>>> import numpy as np
>>> from numpy import linalg as LA
>>> np.set_printoptions(precision=3, suppress=True, linewidth=160)
>>> def rd(a):
...     return np.round(a, 3) + 0
... 
>>> K = np.loadtxt("run9.csv", delimiter=",")
>>> print(K)
[[ 2.406 -1.387 -1.134]
 [ 1.102 -0.58   2.729]
 [-1.548 -2.273 -1.199]
 [ 1.976  0.412 -2.219]
 [ 1.986 -1.877  1.238]
 [ 1.705 -0.957  2.275]
 [ 1.365 -1.655 -2.097]
 [ 0.905 -0.694 -2.775]
 [-2.359  1.255 -1.363]
 [-0.673 -2.554  1.423]
 [ 0.172  0.725 -2.906]
 [ 2.609  1.449  0.309]
 [-1.016  1.135  2.584]
 [-2.565 -1.106 -1.094]
 [ 0.171  2.709  1.276]
 [-1.371  1.276  2.344]
 [-2.374  1.815  0.267]
 [-0.783  1.78   2.284]]
>>> cen = (K - K.mean(axis=0)) / K.std(axis=0)
>>> print(rd(cen.std(axis=0)))
[1. 1. 1.]
>>> print(np.argwhere(np.abs(cen) > 2))
[]
>>> beta = LA.lstsq(np.delete(cen, 1, axis=1), cen[:, 1])[0]
>>> print(rd(1 - np.var(cen[:, 1] - np.delete(cen, 1, axis=1) @ beta)))
0.084
>>> print(np.abs(beta).argmax())
0
>>> r0, v = K[8], K[15]
>>> print(rd(r0 @ r0))
8.998
>>> print(rd(r0 @ v))
1.641
>>> pr = (r0 @ v) / (r0 @ r0) * r0
>>> print(rd(LA.norm(r0 + v) ** 2 + LA.norm(r0 - v) ** 2))
36.0
>>> print(rd(pr))
[-0.43   0.229 -0.249]
>>> print(rd(v - pr))
[-0.941  1.047  2.593]
>>> x = np.array([-5, -5, 4])
>>> rhs = K @ x
>>> print(rd(LA.pinv(K) @ K))
[[1. 0. 0.]
 [0. 1. 0.]
 [0. 0. 1.]]
>>> rng = np.random.default_rng(4854)
>>> rhs = rhs + 0.3 * rng.normal(size=18)
>>> print(rd(rhs))
[-10.449   8.641  14.423 -20.728   4.282   5.317  -7.088 -12.223   0.076  22.053 -16.114 -19.161   9.516  13.849  -9.348   9.777   3.523   4.44 ]
>>> beta, *_ = LA.lstsq(K, rhs)
>>> print(beta.round())
[-5. -5.  4.]
>>> print(rd(LA.norm(rhs - K @ beta)))
1.044
>>> cen = K - K.mean(axis=0)
>>> left, sigma, vt = LA.svd(cen, full_matrices=False)
>>> print(LA.matrix_rank(cen))
3
>>> print(np.abs(vt[0]).argmax())
2
>>> print((np.sign(left[:, 0]) == np.sign(left[0, 0])).astype(int))
[1 0 1 1 1 0 1 1 0 0 1 1 0 1 0 0 0 0]
>>> print(np.searchsorted(np.cumsum(sigma ** 2) / (sigma ** 2).sum(), 0.9) + 1)
3
>>> print(rd(np.abs(vt[-1])))
[0.484 0.845 0.229]
>>> print(rd(sigma ** 2 / (sigma ** 2).sum()))
[0.456 0.327 0.216]
>>> cen = K - K.mean(axis=0)
>>> vecs = LA.svd(cen)[2][:2]
>>> B = cen - cen @ vecs.T @ vecs
>>> print(rd(np.diag(vecs.T @ vecs)))
[0.766 0.286 0.948]
>>> print(LA.norm(B, axis=1).round(6).argmax())
9
>>> print(rd(LA.norm(B) / LA.norm(cen)))
0.465
>>> mat = np.load("m.npy")
>>> print(mat)
[[ 0 -2]
 [ 0  0]]
>>> def softmax(z):
...     e = np.exp(z - z.max(axis=-1, keepdims=True))
...     return e / e.sum(axis=-1, keepdims=True)
... 
>>> print(rd(softmax(mat).sum(axis=1)))
[1. 1.]
>>> print(softmax(mat[1] + 4))
[0.5 0.5]
>>> print(softmax(mat[1]))
[0.5 0.5]
>>> att = mat @ mat.T / np.sqrt(2)
>>> print(rd(softmax(att)))
[[0.944 0.056]
 [0.5   0.5  ]]
>>> print(softmax(att).round(6).argmax(axis=1))
[0 0]
>>> print(softmax(att)[1] @ mat)
[ 0. -1.]
>>> hat = np.triu(np.array([[5, 2], [3, 5]]), 1) + np.eye(2)
>>> B = hat @ mat @ LA.inv(hat)
>>> print(LA.matrix_rank(B))
1
>>> print(rd(LA.det(B)))
0.0
>>> print(np.trace(B), np.trace(mat))
0.0 0
>>> M = np.load("sample0.npy")
>>> print(M)
[[-29.243 -15.277 -11.127]
 [ -5.21  -11.576 -10.066]
 [ 22.798   0.916  -9.782]
 [ -7.708  -0.007   5.389]
 [ -4.832   0.249 -13.158]
 [ 16.796  14.092 -33.996]
 [ 20.693  -3.339   7.606]
 [  2.25   -5.303  -3.902]
 [  7.397   6.164   9.473]
 [-36.938 -20.35    0.819]
 [ 24.742   1.113  33.344]
 [ 42.004   8.229   9.782]
 [  1.793  10.054  40.355]
 [  3.567  12.434   5.637]
 [ -4.275 -19.371   7.884]
 [-14.932   0.95   10.951]
 [ 11.776   3.12  -17.7  ]
 [  5.838  21.003  16.864]
 [ 34.514   8.856 -10.867]]
>>> hat = M @ LA.solve(M.T @ M, M.T)
>>> print(np.allclose(hat @ hat, hat))
True
>>> print(rd(np.trace(hat)))
3.0
>>> print(rd(LA.eigvalsh(hat)))
[0. 0. 0. 0. 0. 0. 0. 0. 0. 0. 0. 0. 0. 0. 0. 0. 1. 1. 1.]
>>> print(mat.T @ mat)
[[0 0]
 [0 4]]
>>> print(rd(LA.norm(mat, axis=0)))
[0. 2.]
>>> print(mat[:, 1] @ mat[:, 0])
0
>>> print(rd(LA.svd(mat, compute_uv=False)))
[2. 0.]
>>> cen = (M - M.mean(axis=0)) / M.std(axis=0)
>>> print(np.argwhere(np.abs(cen) > 2))
[[ 5  2]
 [ 9  0]
 [12  2]]
>>> print(rd(cen.std(axis=0)))
[1. 1. 1.]
>>> beta = LA.lstsq(np.delete(cen, 1, axis=1), cen[:, 1])[0]
>>> print(rd(1 - np.var(cen[:, 1] - np.delete(cen, 1, axis=1) @ beta)))
0.36
>>> cen = M - M.mean(axis=0)
>>> vecs = LA.svd(cen)[2][:2]
>>> B = cen - cen @ vecs.T @ vecs
>>> print(rd(B.std(axis=0)))
[3.052 7.597 0.639]
>>> print(rd((cen @ vecs.T).std(axis=0)))
[20.799 17.006]
>>> print(rd(np.diag(vecs.T @ vecs)))
[0.862 0.144 0.994]
>>> sigma = 5 * 0.9 ** np.arange(3)
>>> O, _ = LA.qr(np.array([[-1.0, 1.5, -0.1], [-0.5, -0.4, -0.6], [0.3, 1.0, 1.5]]))
>>> m1 = rng.normal(size=(15, 3)) * sigma @ O
>>> print(rd(m1))
[[  0.691   8.518  -1.328]
 [  1.864   4.838  -0.544]
 [  4.633  10.143  -4.903]
 [  5.374  -1.321   1.041]
 [ -0.797  -7.82   -3.346]
 [  0.069   0.548  -3.138]
 [ -5.439  -0.398  -1.151]
 [ -6.815   1.341  -4.502]
 [  2.392   3.42    0.707]
 [ -2.503  -1.773  -2.342]
 [  3.252   0.097   4.324]
 [  5.281   3.412   0.954]
 [ -7.847  -2.808   1.01 ]
 [  3.841  -4.003 -11.439]
 [ -8.703   3.234  -5.157]]
>>> B = np.c_[m1[:, :2] @ np.array([[-5, -8], [-6, -9]]), np.array([1, 0, 0, 2, 2, 1, 1, 1, 0, 1, 0, 0, 1, 0, 1])]
>>> print(rd(B))
[[ -54.562  -82.189    1.   ]
 [ -38.347  -58.452    0.   ]
 [ -84.024 -128.353    0.   ]
 [ -18.942  -31.1      2.   ]
 [  50.907   76.76     2.   ]
 [  -3.635   -5.488    1.   ]
 [  29.583   47.094    1.   ]
 [  26.026   42.447    1.   ]
 [ -32.482  -49.92     0.   ]
 [  23.149   35.975    1.   ]
 [ -16.842  -26.889    0.   ]
 [ -46.878  -72.958    0.   ]
 [  56.087   88.055    1.   ]
 [   4.809    5.292    0.   ]
 [  24.108   40.514    1.   ]]
>>> print(LA.matrix_rank(B))
3
>>> print(rd(LA.norm(B - m1 @ LA.lstsq(m1, B)[0], axis=0)))
[0.    0.    3.476]
>>> print(LA.matrix_rank(np.c_[m1, B]))
4
>>> A = np.array([[0, 8, -8, 0, 8, -8],
...     [-24, 16, -8, -24, 16, -8],
...     [8, -24, 0, 8, -24, 0],
...     [0, 7, -7, 0, 9, -9],
...     [-21, 14, -7, -27, 18, -9],
...     [7, -21, 0, 9, -27, 0]])
>>> x = np.array([-2, 0, 0, -2, -3, 2])
>>> rhs = A @ x
>>> beta, lr = np.zeros(6), 1 / LA.norm(A, 2) ** 2
>>> for i in range(30):
...     beta -= lr * A.T @ (A @ beta - rhs)
...     if i % 5 == 0: print(i, round(LA.norm(A @ beta - rhs), 3))
... 
0 82.871
5 47.197
10 30.116
15 21.636
20 16.957
25 14.026
>>> print(rd(beta))
[-1.812 -1.344  0.603 -1.878 -1.775  0.753]
>>> B = A + rng.integers(-2, 3, (6, 3)) @ rng.integers(-2, 3, (3, 6))
>>> print(B)
[[ -5   9  -6   1   7  -6]
 [-28  15  -1 -28   8 -10]
 [  1 -22   1  11 -23   4]
 [  5   4  -6  -5   6 -15]
 [-19  16  -6 -25  16  -5]
 [ -1 -18   2  13 -27   6]]
>>> print(rd(LA.svd(B - A, compute_uv=False)))
[18.13  13.159  5.578  0.     0.     0.   ]
>>> print(np.abs(B - A).sum(axis=1))
[12 26 18 23 13 23]
>>> lab = K[:, 2] > np.median(K[:, 2])
>>> r0 = K[lab].mean(axis=0) - K[~lab].mean(axis=0)
>>> print(np.argsort(-np.abs(r0).round(6), kind="stable"))
[2 0 1]
>>> print(((K - K.mean(axis=0)) @ r0 > 0).astype(int))
[0 1 0 0 1 1 0 0 0 1 0 1 1 0 1 1 1 1]
>>> print(rd((((K - K.mean(axis=0)) @ r0 > 0) == lab).mean()))
0.944
>>> print(rd(r0))
[0.639 0.588 3.442]
>>> B = A / np.sqrt((A ** 2).mean(axis=1, keepdims=True))
>>> print(rd(B[0]))
[ 0.     1.225 -1.225  0.     1.225 -1.225]
>>> print(rd(LA.norm(B, axis=1)))
[2.449 2.449 2.449 2.449 2.449 2.449]
>>> O, _ = LA.qr(np.array([[1.7, -1.5, 0.0, -0.5],
...     [1.3, -1.3, -0.5, 1.2],
...     [-0.1, -1.7, -0.5, -0.3],
...     [-0.7, 0.1, -1.0, 0.4]]))
>>> E = O[:, :4]
>>> print(rd(E))
[[-0.754 -0.062 -0.017  0.653]
 [-0.577 -0.129  0.455 -0.666]
 [ 0.044 -0.957 -0.283 -0.046]
 [ 0.311 -0.253  0.844  0.356]]
>>> O = E.astype(float).copy()
>>> for j in range(4):
...     O[:, j] -= O[:, :j] @ (O[:, :j].T @ O[:, j])
...     O[:, j] /= LA.norm(O[:, j])
... 
>>> print(rd(O.T @ O))
[[1. 0. 0. 0.]
 [0. 1. 0. 0.]
 [0. 0. 1. 0.]
 [0. 0. 0. 1.]]
>>> print(rd(O))
[[-0.754 -0.062 -0.017  0.653]
 [-0.577 -0.129  0.455 -0.666]
 [ 0.044 -0.957 -0.283 -0.046]
 [ 0.311 -0.253  0.844  0.356]]
>>> lab = rng.permutation(4)
>>> B = E[:, lab] * rng.choice([-1, 1], 4)
>>> print(rd(B))
[[ 0.062 -0.017 -0.653  0.754]
 [ 0.129  0.455  0.666  0.577]
 [ 0.957 -0.283  0.046 -0.044]
 [ 0.253  0.844 -0.356 -0.311]]
>>> left, _, vt = LA.svd(E.T @ B)
>>> print(rd(LA.lstsq(E, B)[0]))
[[ 0.  0.  0. -1.]
 [-1.  0.  0.  0.]
 [ 0.  1.  0.  0.]
 [ 0.  0. -1.  0.]]
>>> print(rd(left @ vt))
[[ 0.  0.  0. -1.]
 [-1.  0.  0.  0.]
 [ 0.  1.  0.  0.]
 [ 0.  0. -1.  0.]]
>>> print(lab)
[1 2 3 0]
>>> B = np.array([[-3, 1], [2, 2]])
>>> Z = np.kron(B, E)
>>> print(Z.shape)
(8, 8)
>>> th = np.radians(30)
>>> R = np.eye(4)
>>> R[1, 1] = R[0, 0] = np.cos(th)
>>> R[1, 0], R[0, 1] = -np.sin(th), np.sin(th)
>>> print(rd(R))
[[ 0.866  0.5    0.     0.   ]
 [-0.5    0.866  0.     0.   ]
 [ 0.     0.     1.     0.   ]
 [ 0.     0.     0.     1.   ]]
>>> B = E @ R.T
>>> print(np.allclose(E @ E.T, B @ B.T))
True
>>> print(rd(B))
[[-0.684  0.324 -0.017  0.653]
 [-0.564  0.176  0.455 -0.666]
 [-0.44  -0.851 -0.283 -0.046]
 [ 0.143 -0.374  0.844  0.356]]
>>> print(np.allclose(LA.norm(E, axis=1), LA.norm(B, axis=1)))
True
>>> print(rd(np.abs(B - E).max(axis=0)))
[0.484 0.385 0.    0.   ]
>>> x = np.array([2, -1, -2, 2])
>>> print(4 - LA.matrix_rank(B - np.eye(4), tol=1e-8))
1
>>> print(rd(np.abs(LA.eigvals(B))))
[1. 1. 1. 1.]
>>> print(rd(LA.inv(B)))
[[-0.684 -0.564 -0.44   0.143]
 [ 0.324  0.176 -0.851 -0.374]
 [-0.017  0.455 -0.283  0.844]
 [ 0.653 -0.666 -0.046  0.356]]
>>> print([p for p in range(1, 25) if np.allclose(LA.matrix_power(B, p), np.eye(4))])
[]
>>> print(rd(np.sort(np.abs(np.degrees(np.angle(LA.eigvals(B)))))))
[  0.    102.549 102.549 180.   ]
>>> print(rd(LA.det(B)))
-1.0
>>> J = np.loadtxt("mat.csv", delimiter=",")
>>> print(J)
[[1. 0. 1.]
 [0. 1. 0.]
 [1. 0. 1.]]
>>> # columns 0 and 2 are equal
>>> x = np.array([1, -2, -1, 3, -1, -3])
>>> rhs = A @ x
>>> print(rhs)
[   8 -112  104   11 -114  103]
>>> print(rd(LA.solve(A, rhs + A[:, 4])))
[ 1. -2. -1.  3.  0. -3.]
>>> print(rd(LA.solve(A, rhs)))
[ 1. -2. -1.  3. -1. -3.]
>>> print(rd(LA.solve(A, A[:, 5])))
[0. 0. 0. 0. 0. 1.]
>>> print(rd(LA.solve(A.T, A[2])))
[0. 0. 1. 0. 0. 0.]
>>> rank = LA.matrix_rank(J)
>>> print(rank)
2
>>> ns = LA.svd(J)[2][rank:].T
>>> print(LA.matrix_rank(J.T @ J), LA.matrix_rank(J @ J.T))
2 2
>>> print(ns.shape)
(3, 1)
>>> print(rd(ns[:, 0] / ns[np.abs(ns[:, 0]).round(6).argmax(), 0]))
[ 1.  0. -1.]
>>> print([int(LA.matrix_rank(J[:i])) for i in range(1, len(J) + 1)])
[1, 2, 2]
>>> print(np.allclose(J @ ns, 0))
True
>>> feats = np.loadtxt("data.csv", delimiter=",")
>>> print(feats)
[[-0.565 -1.85  -4.611]
 [ 1.984 -4.553 -0.578]
 [ 1.07  -4.558 -1.754]
 [ 0.732  0.658  4.902]
 [ 2.654  3.101  2.887]
 [ 2.506 -1.425  4.086]
 [-2.622 -2.896 -3.12 ]
 [-0.932  4.886  0.51 ]
 [ 0.679  3.796 -3.183]
 [-3.334 -3.716 -0.28 ]
 [-4.059 -1.967 -2.158]
 [ 3.221 -3.824 -0.041]
 [-0.226  1.705 -4.695]]
>>> Z = feats[[7, 10]].astype(float)
>>> for _ in range(6):
...     lab = LA.norm(feats[:, None] - Z, axis=-1).argmin(axis=1)
...     Z = np.array([feats[lab == j].mean(axis=0) for j in range(2)])
... 
>>> print(lab)
[1 1 1 0 0 0 1 0 0 1 1 1 1]
>>> print(np.bincount(lab))
[5 8]
>>> print(rd(Z[1] - Z[0]))
[-1.694 -4.911 -3.995]
>>> O, R = LA.qr(feats)
>>> print(rd(O @ R))
[[-0.565 -1.85  -4.611]
 [ 1.984 -4.553 -0.578]
 [ 1.07  -4.558 -1.754]
 [ 0.732  0.658  4.902]
 [ 2.654  3.101  2.887]
 [ 2.506 -1.425  4.086]
 [-2.622 -2.896 -3.12 ]
 [-0.932  4.886  0.51 ]
 [ 0.679  3.796 -3.183]
 [-3.334 -3.716 -0.28 ]
 [-4.059 -1.967 -2.158]
 [ 3.221 -3.824 -0.041]
 [-0.226  1.705 -4.695]]
>>> print(np.allclose(R.T @ R, feats.T @ feats))
True
>>> print(rd(np.abs(np.diag(R))))
[ 8.092 11.765  9.838]
>>> print(rd(abs(R[0, 0])), rd(LA.norm(feats[:, 0])))
8.092 8.092
>>> print(rd(R))
[[ 8.092  0.688  4.602]
 [ 0.    11.765  1.635]
 [ 0.     0.     9.838]]
>>> B = R / np.sqrt((R ** 2).mean(axis=1, keepdims=True))
>>> print(LA.matrix_rank(B) == LA.matrix_rank(R))
True
>>> x = np.array([7, -1, -6])
>>> rhs = feats @ x
>>> print(rd(LA.pinv(feats) @ feats))
[[1. 0. 0.]
 [0. 1. 0.]
 [0. 0. 1.]]
>>> try:
...     LA.solve(feats, rhs)
... except LA.LinAlgError as e:
...     print("failed:", e)
... 
failed: Last 2 dimensions of the array must be square
>>> print(rd(LA.solve(feats.T @ feats, feats.T @ rhs)))
[ 7. -1. -6.]
>>> print(rd(LA.lstsq(feats, rhs)[0]))
[ 7. -1. -6.]
>>> rhs = rhs + 0.05 * rng.normal(size=13)
>>> print(rd(rhs))
[ 25.483  21.81   22.544 -24.964  -1.866  -5.48    3.286 -14.422  20.093 -17.857 -13.425  26.553  24.868]
>>> beta, *_ = LA.lstsq(feats, rhs)
>>> print(rd(LA.norm(rhs - feats @ beta)))
0.143
>>> print(rd(feats.T @ (rhs - feats @ beta)))
[0. 0. 0.]
